>>> import numpy as np
>>> from numpy import linalg as LA
>>> np.set_printoptions(precision=2, suppress=True, linewidth=140, legacy="1.25")
>>> def rnd(a):
...     return np.round(a, 2) + 0
... 
>>> m1 = np.loadtxt("w.csv", delimiter=",")
>>> m1
array([[-3., -2., -1.,  0.,  1.],
       [ 2.,  3.,  4.,  5.,  6.],
       [ 7.,  8.,  9., 10., 11.],
       [12., 13., 14., 15., 16.],
       [17., 18., 19., 20., 21.]])
>>> # looks like rank 2
>>> Uu, sig, VT = LA.svd(m1)
>>> rnd(sig)
array([57.5 ,  4.35,  0.  ,  0.  ,  0.  ])
>>> np.argmax(sig[:-1] / (sig[1:] + 1e-6)) + 1
2
>>> out = Uu[:, :2] @ np.diag(sig[:2]) @ VT[:2]
>>> rnd(out)
array([[-3., -2., -1.,  0.,  1.],
       [ 2.,  3.,  4.,  5.,  6.],
       [ 7.,  8.,  9., 10., 11.],
       [12., 13., 14., 15., 16.],
       [17., 18., 19., 20., 21.]])
>>> np.unravel_index(np.abs(m1).argmax(), m1.shape)
(4, 4)
>>> np.diff(m1, axis=0)
array([[5., 5., 5., 5., 5.],
       [5., 5., 5., 5., 5.],
       [5., 5., 5., 5., 5.],
       [5., 5., 5., 5., 5.]])
>>> m1.mean(axis=0)
array([ 7.,  8.,  9., 10., 11.])
>>> m1.sum(axis=1)
array([-5., 20., 45., 70., 95.])
>>> LA.rank(m1)
Traceback (most recent call last):
  File "<python-input-16>", line 1, in <module>
    LA.rank(m1)
    ^^^^^^^
AttributeError: module 'numpy.linalg' has no attribute 'rank'
>>> m1[5]
Traceback (most recent call last):
  File "<python-input-17>", line 1, in <module>
    m1[5]
    ~~^^^
IndexError: index 5 is out of bounds for axis 0 with size 5
>>> out = np.array([[1, -2, -3], [-4, -6, -9]])
>>> Z = np.kron(out, m1)
>>> Z.shape
(10, 15)
>>> LA.matrix_rank(Z)
4
>>> rnd(LA.norm(Z, 2)), rnd(LA.norm(out, 2) * LA.norm(m1, 2))
(686.45, 686.45)
>>> P = np.triu(np.array([[3, -3, 2, -1, 3],
...     [3, 1, 0, -1, -1],
...     [2, -3, 1, 0, 1],
...     [3, 3, 2, 0, -1],
...     [-2, 2, -1, 3, 3]]), 1) + np.eye(5)
>>> out = P @ m1 @ LA.inv(P)
>>> rnd(np.poly(out))
array([   1.,  -45., -250.,    0.,    0.,    0.])
>>> out
array([[  44.,  178.,  -40.,  272.,  410.],
       [ -27., -109.,   25., -166., -250.],
       [  24.,   98.,  -20.,  152.,  230.],
       [  -5.,  -20.,    5.,  -30.,  -45.],
       [  17.,   69.,  -15.,  106.,  160.]])
>>> LA.matrix_rank(out)
2
>>> P @ m1 - m1 @ P
array([[ 47.,  39.,  55.,  45.,  59.],
       [-29., -25., -37., -30., -39.],
       [ 17.,  39.,   5.,  35.,   9.],
       [-17.,  18., -43.,   5., -43.],
       [  0.,  51., -34.,  35., -32.]])
>>> np.trace(out), np.trace(m1)
(45.0, 45.0)
>>> x0 = np.array([1, 1, 2, 0, 0])
>>> LA.norm(m1 @ x0) <= LA.norm(m1, 2) * LA.norm(x0) + 1e-9
True
>>> (m1 * x0).sum(axis=1)
array([-7., 13., 33., 53., 73.])
>>> feats = np.load("dump.npy")
>>> feats
array([[-2.,  1.,  1.,  1.],
       [ 1., -2.,  1.,  1.],
       [ 1.,  1., -2.,  1.],
       [ 1.,  1.,  1., -2.]])
>>> evals, V = LA.eig(feats)
>>> rnd(np.sort(LA.eigvals(feats @ feats)))
array([1.+0.j, 9.+0.j, 9.+0.j, 9.+0.j])
>>> rnd(evals)
array([-3.,  1., -3., -3.])
>>> rnd(np.sort(LA.eigvals(LA.inv(feats))))
array([-0.33, -0.33, -0.33,  1.  ])
>>> evals, V = LA.eigh(feats)
>>> x0 = np.array([3, 0, 3, 0])
>>> x0 @ feats @ x0 / (x0 @ x0), rnd(evals[0]), rnd(evals[-1])
(-1.0, -3.0, 1.0)
>>> (np.sign(V[:, -1].round(6)) == np.sign(V[0, -1].round(6))).astype(int)
array([1, 1, 1, 1])
>>> rnd(LA.eigvalsh(feats[1:, 1:]))
array([-3., -3.,  0.])
>>> x0 @ feats @ x0
-18.0
>>> np.abs(feats).sum(axis=1).max(), rnd(np.abs(evals).max())
(5.0, 3.0)
>>> Q = feats.astype(float).copy()
>>> for j in range(4):
...     Q[:, j] -= Q[:, :j] @ (Q[:, :j].T @ Q[:, j])
...     Q[:, j] /= LA.norm(Q[:, j])
... 
>>> rnd(Q)
array([[-0.76,  0.17,  0.26,  0.58],
       [ 0.38, -0.68,  0.26,  0.58],
       [ 0.38,  0.51, -0.52,  0.58],
       [ 0.38,  0.51,  0.77,  0.  ]])
>>> rnd(Q.T @ Q)
array([[1., 0., 0., 0.],
       [0., 1., 0., 0.],
       [0., 0., 1., 0.],
       [0., 0., 0., 1.]])
>>> rng = np.random.default_rng(2855)
>>> lab = rng.permutation(4)
>>> lab
array([0, 2, 1, 3])
>>> out = feats[lab][:, lab]
>>> rnd(LA.det(out)), rnd(LA.det(feats[lab]))
(-27.0, 27.0)
>>> np.trace(out)
-8.0
>>> rnd(np.sort(np.abs(LA.eigvals(out))))
array([1., 3., 3., 3.])
>>> out
array([[-2.,  1.,  1.,  1.],
       [ 1., -2.,  1.,  1.],
       [ 1.,  1., -2.,  1.],
       [ 1.,  1.,  1., -2.]])
>>> F = np.load("a.npy")
>>> F
array([[3, 1, 2, 0, 1, 2, 2],
       [0, 2, 1, 1, 2, 0, 0],
       [2, 0, 0, 0, 1, 2, 2],
       [2, 0, 3, 0, 3, 2, 2],
       [0, 2, 1, 1, 2, 0, 0]])
>>> # columns 5 and 6 are equal
>>> rnd(LA.norm(F, 2) / LA.norm(F))
0.87
>>> LA.matrix_rank(F, rtol=0.1)
4
>>> Uu, sig, VT = LA.svd(F)
>>> rnd(sig)
array([8.03, 4.04, 1.87, 1.3 , 0.  ])
>>> np.argmax(sig[:-1] / (sig[1:] + 1e-6)) + 1
4
>>> out = Uu[:, :4] @ np.diag(sig[:4]) @ VT[:4]
>>> rnd(LA.norm(F - out) / LA.norm(F))
0.0
>>> rnd(LA.norm(F - out, 2)), rnd(sig[4])
(0.0, 0.0)
>>> W0 = np.array([[-1, -1, -1, -1, -1, -1],
...     [-1, -2, -2, -2, -2, -2],
...     [-1, -2, -3, -3, -3, -3],
...     [-1, -2, -3, -4, -4, -4],
...     [-1, -2, -3, -4, -5, -5],
...     [-1, -2, -3, -4, -5, -6]])
>>> W0
array([[-1, -1, -1, -1, -1, -1],
       [-1, -2, -2, -2, -2, -2],
       [-1, -2, -3, -3, -3, -3],
       [-1, -2, -3, -4, -4, -4],
       [-1, -2, -3, -4, -5, -5],
       [-1, -2, -3, -4, -5, -6]])
>>> rnd(LA.eigvalsh(W0).min())
-17.21
>>> try:
...     LA.cholesky(W0)
... except LA.LinAlgError as e:
...     print("failed:", e)
... 
failed: Matrix is not positive definite
>>> [round(float(LA.det(W0[:i, :i])), 2) + 0 for i in range(1, 7)]
[-1.0, 1.0, -1.0, 1.0, -1.0, 1.0]
>>> W0 @ W0
array([[ 6, 11, 15, 18, 20, 21],
       [11, 21, 29, 35, 39, 41],
       [15, 29, 41, 50, 56, 59],
       [18, 35, 50, 62, 70, 74],
       [20, 39, 56, 70, 80, 85],
       [21, 41, 59, 74, 85, 91]])
>>> W0.inv()
Traceback (most recent call last):
  File "<python-input-75>", line 1, in <module>
    W0.inv()
    ^^^^^^
AttributeError: 'numpy.ndarray' object has no attribute 'inv'
>>> rnd(np.abs(LA.eigvals(W0)).max())
17.21
>>> evals, V = LA.eigh(W0)
>>> x0 = np.array([1, -3, 2, -3, -1, 0])
>>> x0 @ W0 @ x0
-62
>>> rnd(V * np.abs(evals) @ V.T)
array([[1., 1., 1., 1., 1., 1.],
       [1., 2., 2., 2., 2., 2.],
       [1., 2., 3., 3., 3., 3.],
       [1., 2., 3., 4., 4., 4.],
       [1., 2., 3., 4., 5., 5.],
       [1., 2., 3., 4., 5., 6.]])
>>> Q, Rm = LA.qr(W0)
>>> rnd(Q.T @ Q)
array([[1., 0., 0., 0., 0., 0.],
       [0., 1., 0., 0., 0., 0.],
       [0., 0., 1., 0., 0., 0.],
       [0., 0., 0., 1., 0., 0.],
       [0., 0., 0., 0., 1., 0.],
       [0., 0., 0., 0., 0., 1.]])
>>> np.trace(Q @ Q.T)
6.0
>>> rnd(np.abs(np.diag(Rm)))
array([2.45, 0.91, 0.89, 0.87, 0.82, 0.71])
>>> Z = np.array([[1.2, -1.1, 0.5], [0.1, 0.4, 1.0]])
>>> M = np.array([[0, -3],
...     [0, 0],
...     [-5, 3],
...     [2, 3],
...     [2, 3],
...     [-1, 2],
...     [-5, -2],
...     [-3, 5],
...     [2, -1],
...     [-4, -5],
...     [2, 2],
...     [3, 1],
...     [0, 5],
...     [4, 4],
...     [1, 1],
...     [5, -4],
...     [-2, 2],
...     [-4, 4],
...     [2, 4],
...     [0, -1],
...     [5, -4]]) @ Z + 0.05 * rng.normal(size=(21, 3))
>>> rnd(M)
array([[-0.2 , -1.17, -2.97],
       [-0.05,  0.04, -0.03],
       [-5.59,  6.63,  0.53],
       [ 2.65, -1.01,  4.04],
       [ 2.71, -1.05,  3.97],
       [-1.02,  1.94,  1.49],
       [-6.27,  4.66, -4.4 ],
       [-3.03,  5.29,  3.42],
       [ 2.34, -2.56, -0.03],
       [-5.38,  2.43, -7.1 ],
       [ 2.61, -1.4 ,  2.92],
       [ 3.66, -2.95,  2.48],
       [ 0.42,  1.99,  4.97],
       [ 5.23, -2.83,  5.99],
       [ 1.33, -0.62,  1.38],
       [ 5.63, -7.06, -1.57],
       [-2.18,  2.94,  1.03],
       [-4.42,  5.98,  1.9 ],
       [ 2.76, -0.62,  4.95],
       [-0.13, -0.41, -0.93],
       [ 5.64, -7.12, -1.52]])
>>> Xc = (M - M.mean(axis=0)) / M.std(axis=0)
>>> np.argwhere(np.abs(Xc) > 2)
array([[9, 2]])
>>> rnd(Xc.std(axis=0))
array([1., 1., 1.])
>>> c = LA.lstsq(np.delete(Xc, 2, axis=1), Xc[:, 2])[0]
>>> np.abs(c).argmax()
0
>>> rnd(c)
array([2.47, 2.24])
>>> x0 = np.array([-2, -3, 3])
>>> rhs = M @ x0
>>> rnd(LA.solve(M.T @ M, M.T @ rhs))
array([-2., -3.,  3.])
>>> rhs = rhs + 0.1 * rng.normal(size=21)
>>> rnd(rhs)
array([ -5.07,  -0.22,  -6.85,   9.83,   9.61,   0.53, -14.57,   0.41,   2.98, -17.79,   7.64,   9.01,   7.95,  15.91,   3.24,   5.38,
        -1.44,  -3.41,  11.38,  -1.36,   5.41])
>>> c, *_ = LA.lstsq(M, rhs)
>>> [round(float(LA.norm(LA.solve(M.T @ M + lam * np.eye(3), M.T @ rhs))), 2) for lam in (0, 1, 10, 100)]
[4.74, 1.95, 1.89, 1.51]
>>> c.round()
array([-2., -3.,  3.])
>>> Q, Rm = LA.qr(M)
>>> Q.shape, Rm.shape
((21, 3), (3, 3))
>>> rnd(np.trace(Q @ Q.T))
3.0
>>> rnd(np.abs(np.diag(Rm)))
array([16.57,  7.07,  0.74])
>>> rnd(abs(Rm[0, 0])), rnd(LA.norm(M[:, 0]))
(16.57, 16.57)
>>> Xc = M - M.mean(axis=0)
>>> Uu, sig, VT = LA.svd(Xc, full_matrices=False)
>>> np.searchsorted(np.cumsum(sig ** 2) / (sig ** 2).sum(), 0.9) + 1
2
>>> rnd(np.abs(VT[-1]))
array([0.71, 0.63, 0.32])
>>> rnd(Xc.mean(axis=0))
array([0., 0., 0.])
>>> out = M / LA.norm(M, axis=1, keepdims=True)
>>> G = out @ out.T
>>> rnd(G[9])
array([ 0.65,  0.9 ,  0.53, -1.  , -1.  , -0.02,  0.92,  0.07, -0.58,  1.  , -0.99, -0.91, -0.66, -1.  , -0.99, -0.43,  0.33,  0.35, -0.98,
        0.67, -0.43])
>>> (G - 2 * np.eye(21)).round(6).argmax(axis=1)
array([19,  6, 17,  4,  3,  7,  1,  5, 20,  6, 13, 10, 18, 10, 10, 20, 17, 16,  3,  0, 15])
>>> rnd(np.degrees(np.arccos(np.clip(G[9, 11], -1, 1))))
155.01
>>> np.argwhere(np.triu(np.abs(G) > 0.95, 1))
array([[ 0, 12],
       [ 0, 19],
       [ 1,  6],
       [ 1, 11],
       [ 2,  8],
       [ 2, 15],
       [ 2, 16],
       [ 2, 17],
       [ 2, 20],
       [ 3,  4],
       [ 3,  9],
       [ 3, 10],
       [ 3, 13],
       [ 3, 14],
       [ 3, 18],
       [ 4,  9],
       [ 4, 10],
       [ 4, 13],
       [ 4, 14],
       [ 4, 18],
       [ 5,  7],
       [ 6, 10],
       [ 6, 11],
       [ 6, 13],
       [ 6, 14],
       [ 7, 16],
       [ 7, 17],
       [ 8, 15],
       [ 8, 16],
       [ 8, 17],
       [ 8, 20],
       [ 9, 10],
       [ 9, 13],
       [ 9, 14],
       [ 9, 18],
       [10, 13],
       [10, 14],
       [12, 19],
       [13, 14],
       [13, 18],
       [15, 16],
       [15, 17],
       [15, 20],
       [16, 17],
       [16, 20],
       [17, 20]])
>>> A = np.loadtxt("arr.csv", delimiter=",")
>>> A
array([[1., 0.],
       [0., 1.]])
>>> # rows sum to 1
>>> x0 = np.ones(2)
>>> for _ in range(7):
...     x0 = A @ x0
...     x0 /= LA.norm(x0)
...     print(round(x0 @ A @ x0, 2))
... 
1.0
1.0
1.0
1.0
1.0
1.0
1.0
>>> rnd(x0)
array([0.71, 0.71])
>>> w1 = np.array([[-3, -5, 5, -1], [4, 1, 4, 3]])
>>> c = np.array([7, -6, -3, 9])
>>> act = np.maximum(A @ w1 + c, 0)
>>> (act > 0).astype(int)
array([[1, 0, 1, 1],
       [1, 0, 1, 1]])
>>> (act > 0).mean(axis=0)
array([1., 0., 1., 1.])
>>> Z = np.array([[2, 2], [2, 0], [2, 0], [2, 0]])
>>> w1 @ Z
array([[-8, -6],
       [24,  8]])
>>> evals, V = LA.eig(A)
>>> np.prod(evals)
1.0
>>> A @ A
array([[1., 0.],
       [0., 1.]])
>>> rnd(LA.det(A))
1.0
>>> (A != 0).astype(int)
array([[1, 0],
       [0, 1]])
>>> rank = LA.matrix_rank(F)
>>> rank
4
>>> N = LA.svd(F)[2][rank:].T
>>> [int(LA.matrix_rank(F[:, :j + 1])) for j in range(7)]
[1, 2, 3, 4, 4, 4, 4]
>>> [int(LA.matrix_rank(F[:i])) for i in range(1, len(F) + 1)]
[1, 2, 3, 4, 4]
>>> N.shape
(7, 3)
>>> [int(LA.matrix_rank(np.delete(F, i, axis=0))) for i in range(5)]
[3, 4, 3, 3, 4]
>>> rnd(N @ N.T)
array([[ 0.45, -0.17, -0.14,  0.05,  0.21, -0.28, -0.28],
       [-0.17,  0.15,  0.01, -0.3 , -0.01,  0.09,  0.09],
       [-0.14,  0.01,  0.07,  0.12, -0.1 ,  0.1 ,  0.1 ],
       [ 0.05, -0.3 ,  0.12,  0.83, -0.18,  0.02,  0.02],
       [ 0.21, -0.01, -0.1 , -0.18,  0.15, -0.14, -0.14],
       [-0.28,  0.09,  0.1 ,  0.02, -0.14,  0.67, -0.33],
       [-0.28,  0.09,  0.1 ,  0.02, -0.14, -0.33,  0.67]])
>>> rnd(F @ N)
array([[0., 0., 0.],
       [0., 0., 0.],
       [0., 0., 0.],
       [0., 0., 0.],
       [0., 0., 0.]])
>>> E = np.load("mat.npy")
>>> E
array([[ 0, -1,  3, -9,  3, -9,  9],
       [-1,  0, -1,  3, -9,  3, -9],
       [ 3, -1,  0, -1,  3, -9,  3],
       [-9,  3, -1,  0, -1,  3, -9],
       [ 3, -9,  3, -1,  0, -1,  3],
       [-9,  3, -9,  3, -1,  0, -1],
       [ 9, -9,  3, -9,  3, -1,  0]])
>>> # equal to its transpose
>>> evals, V = LA.eigh(E)
>>> rnd(LA.eigvalsh(E @ E))
array([ 20.88,  33.68,  52.03,  57.4 ,  92.79, 269.28, 763.93])
>>> (evals > 1e-8).sum(), (evals < -1e-8).sum()
(3, 4)
>>> np.unique(evals.round(6) + 0, return_counts=True)[1]
array([1, 1, 1, 1, 1, 1, 1])
>>> rnd(LA.eigvalsh(E + 5 * np.eye(7)))
array([-11.41,  -4.63,  -2.58,  -0.8 ,   9.57,  12.21,  32.64])
>>> np.abs(V[:, -1]).round(6).argmax()
0
>>> rnd(V.T @ V)
array([[1., 0., 0., 0., 0., 0., 0.],
       [0., 1., 0., 0., 0., 0., 0.],
       [0., 0., 1., 0., 0., 0., 0.],
       [0., 0., 0., 1., 0., 0., 0.],
       [0., 0., 0., 0., 1., 0., 0.],
       [0., 0., 0., 0., 0., 1., 0.],
       [0., 0., 0., 0., 0., 0., 1.]])
>>> rnd(V @ np.diag(evals) @ V.T)
array([[ 0., -1.,  3., -9.,  3., -9.,  9.],
       [-1.,  0., -1.,  3., -9.,  3., -9.],
       [ 3., -1.,  0., -1.,  3., -9.,  3.],
       [-9.,  3., -1.,  0., -1.,  3., -9.],
       [ 3., -9.,  3., -1.,  0., -1.,  3.],
       [-9.,  3., -9.,  3., -1.,  0., -1.],
       [ 9., -9.,  3., -9.,  3., -1.,  0.]])
